>>> import numpy as np
>>> np.set_printoptions(precision=2, suppress=True, linewidth=140)
>>> E = np.array([[1.6, 0.0, 1.9, -1.3],
...     [0.0, -0.6, -0.8, -0.5],
...     [0.3, 2.1, -0.1, -1.0]])
>>> E[:, 0] *= 20
>>> E
array([[32. ,  0. ,  1.9, -1.3],
       [ 0. , -0.6, -0.8, -0.5],
       [ 6. ,  2.1, -0.1, -1. ]])
>>> vec = np.array([5, 0, 1, 5])
>>> h1 = np.maximum(E @ vec, 0)
>>> np.maximum(E @ (3 * vec), 0)
array([466.2,   0. ,  74.7])
>>> h1
array([155.4,   0. ,  24.9])
>>> np.linalg.cond(E) > 100
np.False_
>>> np.argsort(-np.linalg.norm(E, axis=0).round(6), kind="stable")[:3]
array([0, 1, 2])
>>> left, sigma, vt = np.linalg.svd(E)
>>> sigma
array([32.65,  2.25,  1.09])
>>> np.argmax(sigma[:-1] / (sigma[1:] + 1e-6)) + 1
np.int64(1)
>>> out = left[:, :1] @ np.diag(sigma[:1]) @ vt[:1]
>>> np.linalg.matrix_rank(E, rtol=0.05)
np.int64(2)
>>> np.round(np.abs(E - out).max(), 2)
np.float64(2.03)
>>> np.linalg.matrix_rank(out)
np.int64(1)
>>> out.round(2) + 0
array([[31.99,  0.38,  1.82, -1.44],
       [-0.03,  0.  ,  0.  ,  0.  ],
       [ 6.03,  0.07,  0.34, -0.27]])
>>> u, g = E[2], E[0]
>>> u @ g
np.float64(193.11)
>>> round(float(u @ u), 2)
41.42
>>> pr = (u @ g) / (u @ u) * u
>>> np.linalg.matrix_rank(np.outer(u, g))
np.int64(1)
>>> round(float((g - pr) @ u), 2)
-0.0
>>> np.round(np.linalg.norm(u + g) ** 2 + np.linalg.norm(u - g) ** 2, 2)
np.float64(2141.44)
>>> pr
array([27.97,  9.79, -0.47, -4.66])
>>> g - pr
array([ 4.03, -9.79,  2.37,  3.36])
>>> u = np.array([-3, -4])
>>> np.polyval(u, E[1])
array([-4. , -2.2, -1.6, -2.5])
>>> np.correlate(E[1], E[0], "full")
array([  0.  ,   0.78,  -0.1 ,  -0.87, -20.15, -25.6 , -16.  ])
>>> mat = np.load("case7.npy")
>>> mat
array([[ 0,  0,  5],
       [ 0,  0,  5],
       [ 0,  0,  5],
       [ 1,  3, 11],
       [ 0,  0,  7],
       [ 0,  1,  9],
       [ 1,  2,  9],
       [ 0,  0,  7],
       [ 0,  0,  7],
       [ 0,  0,  5],
       [ 0,  0,  3],
       [ 1,  1,  7],
       [ 0,  1,  9],
       [ 0,  0,  7],
       [ 0,  0,  5],
       [ 1,  3, 11],
       [ 0,  0,  3],
       [ 1,  3, 11],
       [ 0,  0,  5],
       [ 0,  0,  7],
       [ 0,  1,  9]])
>>> out = np.c_[mat[:, :1] @ np.array([[-2]]), np.array([0, -2, -2, 5, -3, -4, 3, -1, -2, 2, 4, 1, -2, 0, 1, 0, 0, -1, 4, 4, 2])]
>>> out
array([[ 0,  0],
       [ 0, -2],
       [ 0, -2],
       [-2,  5],
       [ 0, -3],
       [ 0, -4],
       [-2,  3],
       [ 0, -1],
       [ 0, -2],
       [ 0,  2],
       [ 0,  4],
       [-2,  1],
       [ 0, -2],
       [ 0,  0],
       [ 0,  1],
       [-2,  0],
       [ 0,  0],
       [-2, -1],
       [ 0,  4],
       [ 0,  4],
       [ 0,  2]])
>>> np.linalg.matrix_rank(out)
np.int64(2)
>>> np.linalg.norm(np.linalg.qr(mat)[0].T @ out, axis=0) ** 2 / ((out ** 2).sum(axis=0) + 1e-12)
array([1.  , 0.12])
>>> np.linalg.lstsq(mat, out[:, 0])[0]
array([-2.,  0.,  0.])
>>> F = np.load("x.npy")
>>> F
array([[ 3,  1,  0,  0,  0,  0],
       [-3, -2,  0,  0,  0,  0],
       [-3,  0,  0,  0,  0,  0],
       [ 0,  0,  3,  1,  0,  0],
       [ 0,  0, -3, -2,  0,  0],
       [ 0,  0, -3,  0,  0,  0],
       [ 0,  0,  0,  0,  3,  1],
       [ 0,  0,  0,  0, -3, -2],
       [ 0,  0,  0,  0, -3,  0]])
>>> vec = np.array([5, -7, 8, 3, -8, 8])
>>> y = F @ vec
>>> c, lr = np.zeros(6), 1 / np.linalg.norm(F, 2) ** 2
>>> for i in range(10):
...     c -= lr * F.T @ (F @ c - y)
...     if i % 2 == 0: print(i, round(np.linalg.norm(F @ c - y), 2))
... 
0 16.54
2 14.64
4 12.96
6 11.47
8 10.16
>>> np.round(np.linalg.cond(F), 2)
np.float64(4.11)
>>> c
array([ 3.49, -2.77,  8.02,  2.93, -6.13,  2.77])
>>> feats = np.load("layer19.npy")
>>> feats
array([[ 4.03,  1.98,  1.98],
       [ 5.97,  9.06,  5.98],
       [ 1.99, -2.98, -0.96]])
>>> vec = np.array([1, 0, 0, 2])
>>> E @ vec
array([29.4, -1. ,  4. ])
>>> np.linalg.norm(E @ vec) <= np.linalg.norm(E, 2) * np.linalg.norm(vec) + 1e-9
np.True_
>>> (E @ vec).argmax()
np.int64(0)
>>> np.einsum("ij,j->i", E, vec)
array([29.4, -1. ,  4. ])
>>> np.sign((E @ vec).round(6))
array([ 1., -1.,  1.])
>>> E @ np.eye(4)[3]
array([-1.3, -0.5, -1. ])
>>> E @ (2 * vec)
array([58.8, -2. ,  8. ])
>>> left, sigma, vt = np.linalg.svd(E, full_matrices=False)
>>> left.shape, sigma.shape, vt.shape
((3, 3), (3,), (3, 4))
>>> np.cumsum(sigma ** 2) / np.sum(sigma ** 2)
array([0.99, 1.  , 1.  ])
>>> sigma / sigma[0]
array([1.  , 0.07, 0.03])
>>> np.round(vt @ vt.T, 2) + 0
array([[1., 0., 0.],
       [0., 1., 0.],
       [0., 0., 1.]])
>>> [round(float(x), 2) for x in np.linalg.svd(feats, compute_uv=False)[:3]]
[13.24, 4.0, 0.01]
>>> arr = np.load("dump.npy")
>>> arr
array([[ 0.,  1., -1.],
       [ 1.,  0.,  0.],
       [-1.,  0.,  0.]])
>>> def softmax(z):
...     e = np.exp(z - z.max(axis=-1, keepdims=True))
...     return e / e.sum(axis=-1, keepdims=True)
... 
>>> softmax(arr[1] + 5)
array([0.58, 0.21, 0.21])
>>> S = arr @ arr.T / np.sqrt(3)
>>> softmax(S).round(6).argmax(axis=1)
array([0, 1, 2])
>>> softmax(S + np.triu(np.full(S.shape, -np.inf), 1))
array([[1.  , 0.  , 0.  ],
       [0.36, 0.64, 0.  ],
       [0.3 , 0.17, 0.53]])
>>> softmax(S)[1] @ arr
array([ 0.36,  0.3 , -0.3 ])
>>> rng = np.random.default_rng(661)
>>> out = arr + rng.integers(-2, 3, (3, 2)) @ rng.integers(-2, 3, (2, 3))
>>> out
array([[ 0., -4., -4.],
       [ 1.,  0.,  0.],
       [-3.,  1.,  1.]])
>>> np.linalg.matrix_rank(out - arr, tol=1e-8)
np.int64(2)
>>> A = np.array([[-2, -2, -2, -2],
...     [-2, -4, -4, -4],
...     [-2, -4, -6, -6],
...     [-2, -4, -6, -8]])
>>> proj = np.triu(np.array([[2, -1, 1, -2], [2, 2, 2, 0], [2, 2, 0, 2], [2, -2, -2, 0]]), 1) + np.eye(4)
>>> out = proj @ A @ np.linalg.inv(proj)
>>> proj @ A - A @ proj
array([[  4.,   6.,  16.,  14.],
       [ -4., -10.,  -2.,  -8.],
       [ -4., -10.,  -2.,  -8.],
       [  0.,  -2.,  10.,   8.]])
>>> data = np.load("test8.npy")
>>> data
array([[1, 5, 1, 3],
       [0, 1, 0, 2],
       [5, 5, 0, 4]])
>>> vec = np.array([0, -2, 2, -1])
>>> h1 = np.maximum(data @ vec, 0)
>>> np.maximum(data @ vec, 0) - np.maximum(-data @ vec, 0)
array([-11,  -4, -14])
>>> np.tanh(data @ vec)
array([-1., -1., -1.])
>>> np.maximum(data @ (3 * vec), 0)
array([0, 0, 0])
>>> h1
array([0, 0, 0])
>>> np.flatnonzero(h1 > 1e-9)
array([], dtype=int64)
>>> data * (h1 > 1e-9)[:, None]
array([[0, 0, 0, 0],
       [0, 0, 0, 0],
       [0, 0, 0, 0]])
>>> out = data + rng.integers(-2, 3, (3, 1)) @ rng.integers(-2, 3, (1, 4))
>>> out
array([[ 5,  1,  1,  5],
       [-4,  5,  0,  0],
       [ 7,  3,  0,  5]])
>>> np.linalg.matrix_rank(out - data, tol=1e-8)
np.int64(1)
>>> np.round(np.linalg.svd(out - data, compute_uv=False), 2) + 0
array([9., 0., 0.])
>>> W0 = np.load("mat.npy")
>>> W0
array([[ 2.94,  1.04, -9.5 ],
       [ 7.52, -4.78,  4.54],
       [-0.3 ,  9.67,  2.53],
       [-7.34, -6.65, -1.38],
       [-2.8 ,  2.17,  9.35],
       [-4.55, -5.28,  7.17],
       [ 1.11,  9.94, -0.2 ],
       [ 5.62,  1.38,  8.15],
       [ 0.79,  8.04,  5.89],
       [ 5.72, -1.8 , -8.01],
       [-4.52,  8.17,  3.57],
       [ 1.72, -4.54, -8.74],
       [ 4.69, -0.88,  8.79],
       [ 0.5 ,  6.35, -7.71],
       [-6.61,  2.52, -7.06],
       [-7.83, -4.32,  4.47],
       [ 1.84, -3.69, -9.11],
       [ 1.21, -1.88,  9.75],
       [ 1.43,  4.06, -9.03],
       [ 6.22, -2.16,  7.52],
       [ 8.6 , -4.49,  2.42],
       [ 3.  , -6.03,  7.4 ],
       [-0.33, -7.84,  6.19],
       [ 0.22,  7.02,  7.12],
       [ 2.32, -4.91,  8.4 ],
       [-4.97,  8.6 ,  1.13],
       [-1.05, -0.22,  9.94]])
>>> Ac = W0 - W0.mean(axis=0)
>>> V = np.linalg.svd(Ac)[2][:2]
>>> out = Ac - Ac @ V.T @ V
>>> round(np.linalg.norm(out) / np.linalg.norm(Ac), 2)
np.float64(0.43)
>>> out.std(axis=0)
array([3.99, 1.34, 0.07])
>>> np.diag(V.T @ V)
array([0.1, 0.9, 1. ])
>>> vec = np.array([1, 0, 3])
>>> y = W0 @ vec
>>> np.round(np.linalg.solve(W0.T @ W0, W0.T @ y), 2) + 0
array([1., 0., 3.])
>>> np.round(np.linalg.lstsq(W0, y)[0], 2) + 0
array([1., 0., 3.])
>>> y = y + 0.05 * rng.normal(size=27)
>>> y
array([-25.53,  21.12,   7.17, -11.41,  25.33,  17.  ,   0.54,  30.05,  18.42, -18.29,   6.24, -24.5 ,  30.94, -22.6 , -27.78,   5.58,
       -25.51,  30.48, -25.68,  28.83,  15.79,  25.18,  18.28,  21.63,  27.55,  -1.48,  28.76])
>>> c, *_ = np.linalg.lstsq(W0, y)
>>> c.round()
array([ 1., -0.,  3.])
>>> [round(float(np.linalg.norm(np.linalg.solve(W0.T @ W0 + lam * np.eye(3), W0.T @ y))), 2) for lam in (0, 1, 10, 100)]
[3.16, 3.16, 3.14, 2.92]
>>> c.round(2) + 0
array([0.99, 0.  , 3.  ])
>>> np.round(W0.T @ (y - W0 @ c), 2) + 0
array([0., 0., 0.])
